$ python3 -q
>>> import numpy as np
>>> np.set_printoptions(precision=1, suppress=True, linewidth=100, sign=" ")
>>> data = np.loadtxt("run6.csv", delimiter=",")
>>> data.round(1) + 0
array([[  1.9,  -7.7,  -2.5,  -4.2,   4.1,  -6. ,  -2.9,  15.7,   2.2],
       [  4. ,  -6.6,  -5.7,  -4.1,  -2.1,  -0.8,  -0.7,  14. ,   9.5],
       [ -3.3,   7.4,   4.5,   4.3,  -0.6,   3.2,   1.7, -15.4,  -6.7],
       [ -2. ,  -4.6,   3.2,  -1.7,   9.9,  -9.4,  -4.1,   8.7,  -9. ],
       [  3.5,  -7.2,  -4.9,  -4.3,  -0.1,  -2.6,  -1.5,  15.1,   7.5],
       [ -3. ,   7.5,   4.1,   4.3,  -1.4,   3.9,   2. , -15.6,  -5.7],
       [  3.4,  -7.3,  -4.8,  -4.3,   0.1,  -2.8,  -1.6,  15.2,   7.3],
       [  3.5,  -7.2,  -4.9,  -4.3,  -0.3,  -2.5,  -1.4,  15. ,   7.7],
       [  0.1,   6.8,  -0.5,   3.2,  -7.8,   8.6,   3.9, -13.4,   3.9],
       [ -0.9,  -6. ,   1.6,  -2.7,   8.9,  -9.1,  -4.1,  11.7,  -6.1],
       [  4.4,  -5.5,  -6.4,  -3.7,  -4.3,   1.2,   0.2,  12. ,  11.5],
       [ -4.1,  -0.1,   6.2,   1. ,   9.8,  -7.6,  -3.1,  -0.8, -13.4],
       [  2.9,  -7.6,  -4. ,  -4.3,   1.7,  -4.1,  -2.1,  15.7,   5.4],
       [ -2.3,  -4.2,   3.6,  -1.4,  10.1,  -9.4,  -4.1,   7.7,  -9.7],
       [ -1.2,  -5.7,   2.1,  -2.4,   9.2,  -9.3,  -4.1,  11. ,  -6.9],
       [  0.7,  -7.3,  -0.8,  -3.7,   6.4,  -7.7,  -3.6,  14.7,  -1.4],
       [ -1.4,  -5.5,   2.3,  -2.3,   9.4,  -9.3,  -4.1,  10.4,  -7.5],
       [  4.3,  -5.9,  -6.2,  -3.9,  -3.6,   0.6,  -0.1,  12.7,  10.9],
       [  2.8,  -7.6,  -3.8,  -4.3,   2. ,  -4.4,  -2.3,  15.8,   5. ],
       [  4.6,  -1.9,  -6.7,  -2. ,  -8.5,   5.9,   2.3,   4.9,  13.8],
       [ -4. ,   6.5,   5.7,   4.1,   2.2,   0.7,   0.7, -13.9,  -9.7],
       [ -4.6,   2.6,   6.8,   2.4,   8. ,  -5.2,  -1.9,  -6.2, -13.7],
       [  4.2,  -6.1,  -6.1,  -3.9,  -3.2,   0.2,  -0.3,  13. ,  10.6],
       [ -4.7,   3.1,   6.8,   2.6,   7.5,  -4.7,  -1.7,  -7.2, -13.5],
       [  4.6,  -4.6,  -6.7,  -3.3,  -5.6,   2.6,   0.8,  10.3,  12.5],
       [  1.9,   4.8,  -3.1,   1.8,  -9.9,   9.4,   4.1,  -9. ,   8.8],
       [  2.9,  -7.6,  -4. ,  -4.3,   1.7,  -4.1,  -2.1,  15.7,   5.4],
       [  0.2,  -7. ,   0. ,  -3.4,   7.4,  -8.3,  -3.8,  13.9,  -3.1],
       [  1.3,   5.7,  -2.1,   2.4,  -9.2,   9.3,   4.1, -10.9,   7. ],
       [ -3.8,  -1.2,   5.7,   0.4,  10.2,  -8.3,  -3.4,   1.4, -12.9],
       [ -4.7,   3.3,   6.8,   2.7,   7.3,  -4.4,  -1.6,  -7.7, -13.4],
       [ -1.6,   7.7,   2.1,   4.1,  -4.7,   6.5,   3.1, -15.6,  -1.3],
       [  4.6,  -4.3,  -6.7,  -3.2,  -6. ,   3.1,   1. ,   9.7,  12.8],
       [ -0.2,   7. ,   0. ,   3.4,  -7.3,   8.3,   3.8, -13.9,   3. ],
       [  4.5,  -1.6,  -6.6,  -1.9,  -8.8,   6.2,   2.4,   4.3,  13.8]])
>>> # null space of dimension 7
>>> Ac = data - data.mean(axis=0)
>>> Uu, sig, Vt = np.linalg.svd(Ac, full_matrices=False)
>>> print((np.sign(Uu[:, 0]) == np.sign(Uu[0, 0])).astype(int))
[ 1  1  0  1  1  0  1  1  0  1  1  0  1  0  1  1  1  1  1  1  0  0  1  0  1  0  1  1  0  0  0  0  1
  0  1]
>>> print(np.abs(Uu[:, 0]).argmax())
2
